>>> import numpy as np
>>> import numpy.linalg as la
>>> np.set_printoptions(precision=3, suppress=True, linewidth=100)
>>> data = np.loadtxt("mat.csv", delimiter=",")
>>> data
array([[ -4.755,  -2.516,  -8.508,   5.18 ],
       [ -4.666,  -3.526,  -8.172,   4.709],
       [ -7.901,  -6.041,  -4.539,  -0.383],
       [  9.208,   9.688,  -5.   ,  13.574],
       [ -7.736,  -3.967,  -2.993,  -0.852],
       [  0.625,   6.274,   0.88 ,   3.685],
       [ -6.727,  -1.634,  -2.364,  -0.123],
       [  5.059,   3.274,  -8.014,  11.753],
       [ -6.047,   0.102,  -2.323,   0.691],
       [ -2.434,   0.536, -12.639,  10.284],
       [  0.121,  -0.972, -13.457,  11.86 ],
       [ -8.338,  -3.797,  -9.956,   3.93 ],
       [ -0.082,   2.49 ,  -3.895,   5.74 ],
       [ -0.185,   1.891,  -7.518,   8.155],
       [ -4.872,   2.204,  -5.604,   4.292],
       [  8.439,   1.833,  -8.435,  13.51 ],
       [-12.704, -10.496,   2.127,  -9.067],
       [ -3.034,  -4.59 ,  -5.423,   3.31 ],
       [  3.286,   1.647,  -8.62 ,  10.783],
       [  0.09 ,   3.946,  -7.36 ,   8.751],
       [ -3.732,  -2.422,  -1.812,   0.894],
       [ -1.967,   1.933,  -2.933,   3.86 ],
       [ -3.37 ,  -4.482,  -5.211,   3.002],
       [ -6.919,   1.616,  -6.841,   3.915],
       [  2.227,   4.36 ,  -5.612,   8.758],
       [  2.69 ,   9.442,  -8.439,  12.453],
       [-11.751,  -8.804,  -9.835,   0.615]])
>>> z = data[:, 2] > np.median(data[:, 2])
>>> u = data[z].mean(axis=0) - data[~z].mean(axis=0)
>>> z.astype(int)
array([0, 0, 1, 1, 1, 1, 1, 0, 1, 0, 0, 0, 1, 0, 1, 0, 1, 1, 0, 0, 1, 1, 1, 0, 0, 0, 0])
>>> u
array([-2.494, -1.479,  5.808, -5.988])
>>> Xs = (data - data.mean(axis=0)) / data.std(axis=0)
>>> Xs.std(axis=0)
array([1., 1., 1., 1.])
>>> b = la.lstsq(np.delete(Xs, 0, axis=1), Xs[:, 0])[0]
>>> b
array([-0.446,  0.898,  1.794])
>>> G = np.cov(data, rowvar=False)
>>> np.corrcoef(data.T)
array([[ 1.   ,  0.802, -0.237,  0.875],
       [ 0.802,  1.   , -0.092,  0.742],
       [-0.237, -0.092,  1.   , -0.655],
       [ 0.875,  0.742, -0.655,  1.   ]])
>>> G.shape
(4, 4)
>>> np.median(data, axis=0)
array([-3.034,  0.536, -5.612,  4.292])
>>> np.polyfit(data[:, 2], data[:, 0], 1)
array([-0.352, -4.541])
>>> np.round(la.eigvalsh(G)[::-1], 3) + 0
array([74.453, 16.828,  4.809,  0.   ])
>>> feats = np.load("arr.npy")
>>> feats
array([[ 0.7, -0.5, -0.4],
       [ 1.7, -0.8,  0.5],
       [ 1.4, -2.3,  0.1],
       [-6.5,  4. ,  2. ],
       [ 0.3, -0.5, -0.3],
       [-0.1, -0.9,  0.7],
       [-0.2,  0.5, -1.3],
       [ 0.4,  0. ,  0.1],
       [-3.2,  2.3,  0. ],
       [ 2.9,  1.2,  0.6],
       [ 0.2,  0.9, -1.5],
       [ 1.3, -2.6,  2.4]])
>>> x = np.array([1, 2, 1])
>>> target = feats @ x
>>> target
array([-0.7,  0.6, -3.1,  3.5, -1. , -1.2, -0.5,  0.5,  1.4,  5.9,  0.5, -1.5])
>>> np.round(la.pinv(feats) @ feats, 3) + 0
array([[1., 0., 0.],
       [0., 1., 0.],
       [0., 0., 1.]])
>>> la.lstsq(feats, target)[0]
array([1., 2., 1.])
>>> rng = np.random.default_rng(26554)
>>> target = target + 0.3 * rng.normal(size=12)
>>> target
array([-0.732,  0.63 , -3.697,  3.805, -0.449, -1.33 , -0.116,  0.827,  1.03 ,  6.133,  0.728,
       -1.615])
>>> b, *_ = la.lstsq(feats, target)
>>> [round(float(la.norm(la.solve(feats.T @ feats + lam * np.eye(3), feats.T @ target))), 2) for lam in (0, 1, 10, 100)]
[2.57, 2.32, 1.25, 0.28]
>>> np.round(feats.T @ (target - feats @ b), 3) + 0
array([0., 0., 0.])
>>> b
array([1.057, 2.125, 0.991])
>>> A2 = feats + rng.integers(-2, 3, (12, 1)) @ rng.integers(-2, 3, (1, 3))
>>> A2
array([[ 0.7,  0.5, -1.4],
       [ 1.7, -2.8,  2.5],
       [ 1.4, -0.3, -1.9],
       [-6.5,  5. ,  1. ],
       [ 0.3, -2.5,  1.7],
       [-0.1, -1.9,  1.7],
       [-0.2,  0.5, -1.3],
       [ 0.4,  2. , -1.9],
       [-3.2,  3.3, -1. ],
       [ 2.9,  3.2, -1.4],
       [ 0.2,  2.9, -3.5],
       [ 1.3, -1.6,  1.4]])
>>> la.matrix_rank(A2 - feats, tol=1e-8)
np.int64(1)
>>> A2 - feats
array([[ 0.,  1., -1.],
       [ 0., -2.,  2.],
       [ 0.,  2., -2.],
       [ 0.,  1., -1.],
       [ 0., -2.,  2.],
       [ 0., -1.,  1.],
       [ 0.,  0.,  0.],
       [ 0.,  2., -2.],
       [ 0.,  1., -1.],
       [ 0.,  2., -2.],
       [ 0.,  2., -2.],
       [ 0.,  1., -1.]])
>>> m1 = np.loadtxt("block9.csv", delimiter=",")
>>> m1
array([[1., 0., 0., 0., 0., 0.],
       [5., 3., 0., 0., 0., 0.],
       [6., 4., 0., 0., 0., 0.],
       [0., 0., 1., 0., 0., 0.],
       [0., 0., 5., 3., 0., 0.],
       [0., 0., 6., 4., 0., 0.],
       [0., 0., 0., 0., 1., 0.],
       [0., 0., 0., 0., 5., 3.],
       [0., 0., 0., 0., 6., 4.]])
>>> x = np.array([-8, 0, 6, -8, 8, -1])
>>> target = m1 @ x
>>> np.round(la.solve(m1.T @ m1, m1.T @ target), 3) + 0
array([-8.,  0.,  6., -8.,  8., -1.])
>>> np.round(la.lstsq(m1, target)[0], 3) + 0
array([-8.,  0.,  6., -8.,  8., -1.])
>>> target
array([ -8., -40., -48.,   6.,   6.,   4.,   8.,  37.,  44.])
>>> target = target + 0.1 * rng.normal(size=9)
>>> target
array([ -8.219, -40.029, -47.947,   6.034,   5.906,   3.958,   8.097,  36.916,  44.075])
>>> b, *_ = la.lstsq(m1, target)
>>> np.round(m1.T @ (target - m1 @ b), 3) + 0
array([0., 0., 0., 0., 0., 0.])
>>> Q, r_ = la.qr(m1)
>>> Q.round(3) + 0
array([[-0.127,  0.92 ,  0.   ,  0.   ,  0.   ,  0.   ],
       [-0.635,  0.212,  0.   ,  0.   ,  0.   ,  0.   ],
       [-0.762, -0.33 ,  0.   ,  0.   ,  0.   ,  0.   ],
       [ 0.   ,  0.   , -0.127, -0.92 ,  0.   ,  0.   ],
       [ 0.   ,  0.   , -0.635, -0.212,  0.   ,  0.   ],
       [ 0.   ,  0.   , -0.762,  0.33 ,  0.   ,  0.   ],
       [ 0.   ,  0.   ,  0.   ,  0.   , -0.127,  0.92 ],
       [ 0.   ,  0.   ,  0.   ,  0.   , -0.635,  0.212],
       [ 0.   ,  0.   ,  0.   ,  0.   , -0.762, -0.33 ]])
>>> round(float(abs(r_[0, 0])), 3), round(la.norm(m1[:, 0]), 3)
(7.874, np.float64(7.874))
>>> np.trace(Q @ Q.T)
np.float64(6.0)
>>> np.allclose(r_.T @ r_, m1.T @ m1)
True
